$ python -q
>>> import numpy as np
>>> import numpy.linalg as la
>>> np.set_printoptions(suppress=True, linewidth=100)
>>> J = np.load("w.npy")
>>> J
array([[-12.54,  -7.58,  13.08],
       [ 18.12,  -0.96,  15.22],
       [ 18.88,  -2.41,  13.28],
       [ 18.15,  -0.29,  14.55],
       [ 17.5 ,  -1.93,  13.44],
       [ 16.47,  -2.7 ,  14.13],
       [ 18.75,  -2.48,  15.4 ],
       [-10.43,  -7.87,  15.51],
       [-11.69,  -6.72,  14.53],
       [ 18.22,  -1.33,  13.49],
       [ -9.75,  -8.36,  14.37],
       [-13.98,  -6.45,  13.43],
       [-12.42,  -7.32,  14.21],
       [ 16.15,  -0.91,  12.5 ],
       [ 17.14,  -0.79,  15.83],
       [-11.23,  -9.86,  15.02],
       [-11.62,  -7.49,  13.78]])
>>> Xs = J - J.mean(axis=0)
>>> left, sig, vt = la.svd(Xs, full_matrices=False)
>>> (np.sign(left[:, 0]) == np.sign(left[0, 0])).astype(int)
array([1, 0, 0, 0, 0, 0, 0, 1, 1, 0, 1, 1, 1, 0, 0, 1, 1])
>>> np.round((sig ** 2).sum() ** 2 / (sig ** 4).sum(), 2)
np.float64(1.02)
>>> print(np.round(vt[0] * np.sign(vt[0, np.abs(vt[0]).argmax()]), 2) + 0)
[0.98 0.2  0.  ]
>>> np.round(np.abs(vt[-1]), 2)
array([0.12, 0.57, 0.81])
>>> la.matrix_rank(Xs)
np.int64(3)
>>> dist = la.norm(J[:, None] - J[None], axis=-1)
>>> print(dist[:5, :5].round(2))
[[ 0.   31.44 31.84 31.58 30.57]
 [31.44  0.    2.54  0.95  2.12]
 [31.84  2.54  0.    2.58  1.47]
 [31.58  0.95  2.58  0.    2.08]
 [30.57  2.12  1.47  2.08  0.  ]]
>>> dist[0].round(2)
array([ 0.  , 31.44, 31.84, 31.58, 30.57, 29.44, 31.79,  3.23,  1.89, 31.39,  3.17,  1.86,  1.17,
       29.46, 30.57,  3.27,  1.16])
>>> dist.mean(axis=1).argmax()
np.int64(11)
>>> dist[0].round(6).argsort(kind="stable")[:4]
array([ 0, 16, 12, 11])
>>> la.matrix_rank(dist ** 2)
np.int64(5)
>>> np.flatnonzero(dist[0] < dist.mean() / 2)
array([ 0,  7,  8, 10, 11, 12, 15, 16])
>>> B = np.array([[-8, -2, 3, -8, 1], [1, -6, -8, -4, -7], [-5, -1, 0, 5, 3]])
>>> X = B.T @ B
>>> X
array([[ 90,  15, -32,  35, -30],
       [ 15,  41,  42,  35,  37],
       [-32,  42,  73,   8,  59],
       [ 35,  35,   8, 105,  35],
       [-30,  37,  59,  35,  59]])
>>> round(la.norm(X) ** 2 / la.norm(X, 2) ** 2, 2)
np.float64(1.69)
>>> np.round(la.norm(X, axis=0), 2)
array([107.12,  79.15, 107.99, 121.51, 102.25])
>>> round(la.norm(X[0] - X[4]), 2)
np.float64(176.31)
>>> M = 0.2 ** np.abs(np.subtract.outer(np.arange(3), np.arange(3)))
>>> M.round(2)
array([[1.  , 0.2 , 0.04],
       [0.2 , 1.  , 0.2 ],
       [0.04, 0.2 , 1.  ]])
>>> print(np.round(np.poly(M), 2))
[ 1.   -3.    2.92 -0.92]
>>> print(round(la.det(M.T), 2))
0.92
>>> np.einsum("ii->", M)
np.float64(3.0)
>>> print(round(float(la.eigvals(M).sum().real), 2))
3.0
>>> print(round(la.det(2 * M), 2), np.round(la.det(M), 2))
7.37 0.92
>>> data = np.array([[0, 1, 3],
...     [0, 1, 4],
...     [3, 3, 5],
...     [5, 5, 8],
...     [8, 5, 9],
...     [11, 6, 10],
...     [13, 7, 10],
...     [14, 7, 12],
...     [14, 9, 14],
...     [14, 12, 17],
...     [14, 12, 18],
...     [15, 12, 21],
...     [15, 15, 24],
...     [17, 15, 24]])
>>> Xs = data - data.mean(axis=0)
>>> evecs = la.svd(Xs)[2][:1]
>>> B = Xs - Xs @ evecs.T @ evecs
>>> np.round(np.diag(evecs.T @ evecs), 2)
array([0.3 , 0.22, 0.48])
>>> print(np.round((Xs @ evecs.T).std(axis=0), 2))
[9.72]
>>> np.round(np.cov(Xs @ evecs.T, rowvar=False), 2)
np.float64(101.79)
>>> f = np.array([1, 2, 0])
>>> np.correlate(data[10], data[9], "full")
array([238, 372, 646, 384, 252])
>>> np.cross(data[10, :3], data[9, :3])
array([-12,  14,   0])
>>> print(np.polyval(f, data[10]))
[224 168 360]
>>> A = np.array([[0.7, -0.1, 0.5, -0.5],
...     [0.9, 0.6, -0.4, 0.3],
...     [0.9, -0.2, -0.2, 0.0],
...     [-0.7, 0.0, -1.4, -0.1]])
>>> ev, evecs = la.eig(M)
>>> np.round(np.sort(la.eigvals(M @ M)), 2)
array([0.54, 0.92, 1.7 ])
>>> np.round(np.sort(la.eigvals(la.inv(M))), 2)
array([0.77, 1.04, 1.36])
>>> P = np.triu(np.array([[1, 1, 2, 3], [2, 2, -2, 1], [1, -1, -2, -3], [-3, 0, 0, -2]]), 1) + np.eye(4)
>>> B = P @ A @ la.inv(P)
>>> np.round(P @ A - A @ P, 2)
array([[ 0.6, -0.5, -6.6, -0.5],
       [-2.5, -0.5, -1.6, -4.6],
       [ 2.1, -0.9,  2. , -2.8],
       [ 0. ,  0.7,  1.4, -2.1]])
>>> B.round(2)
array([[  1.3,  -1.2,  -9.5, -31.7],
       [ -1.6,   2.6,   7. ,  23.4],
       [  3. ,  -3.2,  -8.4, -30.7],
       [ -0.7,   0.7,   1.4,   5.5]])
>>> np.round(la.det(B), 2)
np.float64(0.62)
>>> mat = np.loadtxt("test11.csv", delimiter=",")
>>> mat
array([[8., 0., 0.],
       [0., 2., 0.],
       [0., 0., 7.]])
>>> Q = mat.astype(float).copy()
>>> for j in range(3):
...     Q[:, j] -= Q[:, :j] @ (Q[:, :j].T @ Q[:, j])
...     Q[:, j] /= la.norm(Q[:, j])
... 
>>> Q.T @ Q
array([[1., 0., 0.],
       [0., 1., 0.],
       [0., 0., 1.]])
>>> Lm = la.cholesky(mat)
>>> la.eigvalsh(mat).min() > 0
np.True_
>>> Lm.round(2)
array([[2.83, 0.  , 0.  ],
       [0.  , 1.41, 0.  ],
       [0.  , 0.  , 2.65]])
>>> print(np.round(Lm @ Lm.T, 2))
[[8. 0. 0.]
 [0. 2. 0.]
 [0. 0. 7.]]
>>> ev, evecs = la.eig(Lm)
>>> round(np.prod(ev), 2)
np.float64(10.58)
>>> np.round(np.sort(la.eigvals(Lm @ Lm)), 2)
array([2., 7., 8.])
>>> ev.round(2)
array([2.83, 1.41, 2.65])
>>> rng = np.random.default_rng(25442)
>>> E = np.eye(5, dtype=int)[rng.permutation(5)]
>>> print(E)
[[1 0 0 0 0]
 [0 0 0 0 1]
 [0 1 0 0 0]
 [0 0 1 0 0]
 [0 0 0 1 0]]
>>> # 2 blocks once reordered
>>> P = np.triu(np.array([[2, 3, 2, 0, 2],
...     [1, 2, 1, 3, 2],
...     [1, 3, 0, 3, 3],
...     [0, 3, 2, 3, 3],
...     [1, 3, 1, 3, 0]]), 1) + np.eye(5)
>>> B = P @ E @ la.inv(P)
>>> round(la.det(B), 2)
np.float64(-1.0)
>>> print(np.trace(B), np.trace(E))
1.0 1
>>> print(P @ E - E @ P)
[[ 0. -1. -2.  2.  1.]
 [ 0.  1.  3.  2.  0.]
 [ 0.  0.  2.  0. -2.]
 [ 0.  0.  0.  0. -3.]
 [ 0.  0.  0.  0. -3.]]
>>> f = np.array([2, -3, 2, 2, 2])
>>> B = E + np.outer(f, np.eye(5)[1])
>>> B
array([[ 1.,  2.,  0.,  0.,  0.],
       [ 0., -3.,  0.,  0.,  1.],
       [ 0.,  3.,  0.,  0.,  0.],
       [ 0.,  2.,  1.,  0.,  0.],
       [ 0.,  2.,  0.,  1.,  0.]])
>>> round(la.det(B) / la.det(E), 2), round(float(1 + la.solve(E, f)[1]), 2)
(np.float64(3.0), 3.0)
